% python3 -q
>>> import numpy as np
>>> np.set_printoptions(precision=2, suppress=True, linewidth=100)
>>> E = np.loadtxt("x.csv", delimiter=",")
>>> E
array([[ 21.,   2.,   0.],
       [  0., -19.,   0.],
       [  1.,   1.,  20.]])
>>> P = np.triu(np.array([[0, 1, 5], [5, 5, 5], [3, 1, 5]]), 1) + np.eye(3)
>>> B = P @ E @ np.linalg.inv(P)
>>> np.poly(B)
array([   1.,  -22., -359., 7980.])
>>> np.linalg.matrix_rank(B)
np.int64(3)
>>> M = np.load("arr.npy")
>>> M
array([[0., 1., 1., 1., 1.],
       [1., 0., 1., 1., 1.],
       [1., 1., 0., 1., 1.],
       [1., 1., 1., 0., 1.],
       [1., 1., 1., 1., 0.]])
>>> # equal to its transpose
>>> M @ np.ones(5)
array([4., 4., 4., 4., 4.])
>>> np.fft.fft(M[0])
array([ 4.+0.j, -1.+0.j, -1.+0.j, -1.+0.j, -1.+0.j])
>>> np.all(np.linalg.eigvalsh(M) > 0)
np.False_
>>> round(np.linalg.eigvalsh(M).min(), 2)
np.float64(-1.0)
>>> [round(float(np.linalg.det(M[:i, :i])), 2) + 0 for i in range(1, 6)]
[0.0, -1.0, 2.0, -3.0, 4.0]
>>> u = np.array([-3, -3, 1, -1, -2])
>>> B = M + np.outer(u, np.eye(5)[2])
>>> np.linalg.matrix_rank(np.linalg.inv(B) - np.linalg.inv(M), tol=1e-8)
np.int64(1)
>>> B
array([[ 0.,  1., -2.,  1.,  1.],
       [ 1.,  0., -2.,  1.,  1.],
       [ 1.,  1.,  1.,  1.,  1.],
       [ 1.,  1.,  0.,  0.,  1.],
       [ 1.,  1., -1.,  1.,  0.]])
>>> mat = np.load("case7.npy")
>>> mat
array([[0, 1, 1, 0, 1],
       [1, 0, 1, 0, 1],
       [1, 1, 0, 1, 1],
       [0, 0, 1, 0, 1],
       [1, 1, 1, 1, 0]])
>>> E[0] @ E[2]
np.float64(23.0)
>>> round(np.linalg.norm(E[0] - E[2]), 2)
np.float64(28.3)
>>> vals, V = np.linalg.eigh(mat)
>>> vals
array([-1.68, -1.  , -1.  ,  0.36,  3.32])
>>> (vals > 1e-8).sum(), (vals < -1e-8).sum()
(np.int64(2), np.int64(3))
>>> np.round(V @ np.diag(vals) @ V.T, 2) + 0
array([[0., 1., 1., 0., 1.],
       [1., 0., 1., 0., 1.],
       [1., 1., 0., 1., 1.],
       [0., 0., 1., 0., 1.],
       [1., 1., 1., 1., 0.]])
>>> np.linalg.eigvalsh(mat @ mat)
array([ 0.13,  1.  ,  1.  ,  2.83, 11.05])
>>> round(float(vals.sum()), 2), np.trace(mat)
(-0.0, np.int64(0))
>>> np.linalg.svd(mat, compute_uv=False)
array([3.32, 1.68, 1.  , 1.  , 0.36])
>>> np.abs(V[:, -1]).round(6).argmax()
np.int64(2)
>>> np.round(V.T @ V, 2) + 0
array([[1., 0., 0., 0., 0.],
       [0., 1., 0., 0., 0.],
       [0., 0., 1., 0., 0.],
       [0., 0., 0., 1., 0.],
       [0., 0., 0., 0., 1.]])
>>> np.round(V.T @ mat @ V, 2) + 0
array([[-1.68,  0.  ,  0.  ,  0.  ,  0.  ],
       [ 0.  , -1.  ,  0.  ,  0.  ,  0.  ],
       [ 0.  ,  0.  , -1.  ,  0.  ,  0.  ],
       [ 0.  ,  0.  ,  0.  ,  0.36,  0.  ],
       [ 0.  ,  0.  ,  0.  ,  0.  ,  3.32]])
>>> np.abs(V[:, -1])
array([0.44, 0.44, 0.51, 0.31, 0.51])
>>> mat @ mat
array([[3, 2, 2, 2, 2],
       [2, 3, 2, 2, 2],
       [2, 2, 4, 1, 3],
       [2, 2, 1, 2, 1],
       [2, 2, 3, 1, 4]])
>>> np.argwhere(np.triu(mat))
array([[0, 1],
       [0, 2],
       [0, 4],
       [1, 2],
       [1, 4],
       [2, 3],
       [2, 4],
       [3, 4]])
>>> np.trace(mat @ mat @ mat) // 6
np.int64(5)
>>> L = np.diag(mat.sum(axis=1)) - mat
>>> np.round(np.linalg.eigvalsh(L), 2) + 0
array([0., 2., 4., 5., 5.])
>>> L @ np.ones(5)
array([0., 0., 0., 0., 0.])
>>> round(np.linalg.det(2 * E), 2), round(np.linalg.det(E), 2)
(np.float64(-63840.0), np.float64(-7980.0))
>>> round(np.linalg.det(E.T), 2)
np.float64(-7980.0)
>>> round(float(np.linalg.eigvals(E).sum().real), 2)
22.0
>>> np.linalg.eigvals(E)
array([ 20.,  21., -19.])
>>> np.round(np.linalg.det(E[::-1]), 2)
np.float64(7980.0)
>>> np.poly(E)
array([   1.,  -22., -359., 7980.])
>>> np.kron(np.eye(2, dtype=int), E)
array([[ 21.,   2.,   0.,   0.,   0.,   0.],
       [  0., -19.,   0.,   0.,  -0.,   0.],
       [  1.,   1.,  20.,   0.,   0.,   0.],
       [  0.,   0.,   0.,  21.,   2.,   0.],
       [  0.,  -0.,   0.,   0., -19.,   0.],
       [  0.,   0.,   0.,   1.,   1.,  20.]])
>>> np.einsum("ii->", E)
np.float64(22.0)
>>> np.einsum("ij,ji->", E, E)
np.float64(1202.0)
>>> u = np.array([1, 0, 2, 0, 2])
>>> B = mat + np.outer(u, np.eye(5)[1])
>>> np.linalg.matrix_rank(B - mat)
np.int64(1)
>>> B
array([[0., 2., 1., 0., 1.],
       [1., 0., 1., 0., 1.],
       [1., 3., 0., 1., 1.],
       [0., 0., 1., 0., 1.],
       [1., 3., 1., 1., 0.]])
>>> arr = np.array([[0.5, 0.0, 0.5], [0.5, 0.5, 0.0], [0.0, 0.0, 1.0]])
>>> arr
array([[0.5, 0. , 0.5],
       [0.5, 0.5, 0. ],
       [0. , 0. , 1. ]])
>>> np.count_nonzero(arr)
np.int64(5)
>>> arr.mean(axis=0)
array([0.33, 0.17, 0.5 ])
>>> arr - arr[0]
array([[ 0. ,  0. ,  0. ],
       [ 0. ,  0.5, -0.5],
       [-0.5,  0. ,  0.5]])
>>> np.abs(arr).max()
np.float64(1.0)
>>> np.linalg.matrix_rank(arr)
np.int64(3)
>>> u, g = arr[2], arr[0]
>>> u @ g
np.float64(0.5)
>>> p = (u @ g) / (u @ u) * u
>>> g - p
array([0.5, 0. , 0. ])
>>> A = np.loadtxt("w.csv", delimiter=",")
>>> A
array([[0., 1., 1.],
       [1., 0., 1.],
       [1., 1., 0.]])
>>> # symmetric
>>> vals, V = np.linalg.eigh(A)
>>> x0 = np.array([0, 2, 1])
>>> x0 @ A @ x0 / (x0 @ x0), np.round(vals[0], 2), round(vals[-1], 2)
(np.float64(0.8), np.float64(-1.0), np.float64(2.0))
>>> V * np.maximum(vals, 0) @ V.T
array([[0.67, 0.67, 0.67],
       [0.67, 0.67, 0.67],
       [0.67, 0.67, 0.67]])
>>> np.abs(A).sum(axis=1).max(), round(float(np.abs(vals).max()), 2)
(np.float64(2.0), 2.0)
>>> vals, V = np.linalg.eig(M)
>>> np.round(np.prod(vals), 2)
np.float64(4.0)
>>> vals
array([-1.,  4., -1., -1., -1.])
>>> np.sort(np.linalg.eigvals(np.linalg.inv(M)))
array([-1.  , -1.  , -1.  , -1.  ,  0.25])
>>> P = np.triu(np.array([[3, 3, 0], [2, 2, -3], [2, 2, 1]]), 1) + np.eye(3)
>>> B = P @ A @ np.linalg.inv(P)
>>> P @ A - A @ P
array([[ 3.,  0.,  6.],
       [-3., -6.,  0.],
       [ 0., -3.,  3.]])
>>> np.trace(B), np.trace(A)
(np.float64(0.0), np.float64(0.0))
>>> np.round(np.linalg.det(B), 2)
np.float64(2.0)
>>> Q, R = np.linalg.qr(A)
>>> np.round(Q @ R, 2) + 0
array([[0., 1., 1.],
       [1., 0., 1.],
       [1., 1., 0.]])
>>> Q.shape, R.shape
((3, 3), (3, 3))
>>> np.round(abs(R[0, 0]), 2), round(np.linalg.norm(A[:, 0]), 2)
(np.float64(1.41), np.float64(1.41))
>>> np.round(np.trace(Q @ Q.T), 2)
np.float64(3.0)
>>> np.round(Q.T @ Q, 2) + 0
array([[1., 0., 0.],
       [0., 1., 0.],
       [0., 0., 1.]])
>>> np.allclose(R.T @ R, A.T @ A)
True
>>> np.abs(np.diag(R))
array([1.41, 1.22, 1.15])
>>> R
array([[-1.41, -0.71, -0.71],
       [ 0.  ,  1.22,  0.41],
       [ 0.  ,  0.  , -1.15]])
>>> np.sort(np.abs(np.fft.fft(A[0]))), np.sort(np.linalg.svd(A, compute_uv=False))
(array([1., 1., 2.]), array([1., 1., 2.]))
>>> np.allclose(A @ A.T, A.T @ A)
True
>>> feats = np.loadtxt("dump.csv", delimiter=",")
>>> feats
array([[-2., -2.,  2., -2.],
       [-2., -2., -2.,  2.],
       [ 2., -2., -2., -2.],
       [-2.,  2., -2., -2.]])
>>> # symmetric, so the eigenvalues are real
>>> vals, V = np.linalg.eigh(feats)
>>> x0 = np.array([3, -1, -3, -3])
>>> np.linalg.eigvalsh(feats[1:, 1:])
array([-4., -4.,  2.])
>>> round(x0 @ feats @ x0 / (x0 @ x0), 2), vals[0], np.round(vals[-1], 2)
(np.float64(-2.86), np.float64(-4.0), np.float64(4.0))
>>> (np.sign(V[:, -1].round(6)) == np.sign(V[0, -1].round(6))).astype(int)
array([1, 0, 1, 0])
>>> m1 = np.array([[0.5, -0.5, 1.4, 8.0],
...     [2.6, -0.9, 1.4, -9.0],
...     [-1.4, 1.8, -1.1, -21.0]])
>>> vals, V = np.linalg.eig(E)
>>> np.sort(np.linalg.eigvals(E @ E))
array([361., 400., 441.])
>>> vals
array([ 20.,  21., -19.])
>>> B = np.array([[-2, 3], [-3, 8], [-5, 9], [2, -3]])
>>> np.linalg.matrix_rank(m1 @ B)
np.int64(2)
>>> np.linalg.matrix_rank(np.vstack([m1, B.T]))
np.int64(4)
>>> np.einsum("ik,kj->ij", m1, B)
array([[  9.5, -13.9],
       [-27.5,  40.2],
       [-39.1,  63.3]])
>>> B.T @ m1.T
array([[  9.5, -27.5, -39.1],
       [-13.9,  40.2,  63.3]])
>>> rng = np.random.default_rng(78)
>>> B = m1 + rng.integers(-2, 3, (3, 1)) @ rng.integers(-2, 3, (1, 4))
>>> B
array([[  2.5,  -2.5,   1.4,   6. ],
       [  2.6,  -0.9,   1.4,  -9. ],
       [ -5.4,   5.8,  -1.1, -17. ]])
>>> np.round(np.linalg.svd(B - m1, compute_uv=False), 2) + 0
array([7.75, 0.  , 0.  ])
>>> np.linalg.matrix_rank(B - m1, tol=1e-8)
np.int64(1)
>>> x0 = np.array([2, 1, 2, 0])
>>> m1 * x0
array([[ 1. , -0.5,  2.8,  0. ],
       [ 5.2, -0.9,  2.8, -0. ],
       [-2.8,  1.8, -2.2, -0. ]])
>>> m1 @ (2 * x0)
array([ 6.6, 14.2, -6.4])
>>> m1 @ np.eye(4)[2]
array([ 1.4,  1.4, -1.1])
>>> m1 @ x0
array([ 3.3,  7.1, -3.2])
>>> np.sign((m1 @ x0).round(6))
array([ 1.,  1., -1.])
>>> np.einsum("ij,j->i", m1, x0)
array([ 3.3,  7.1, -3.2])
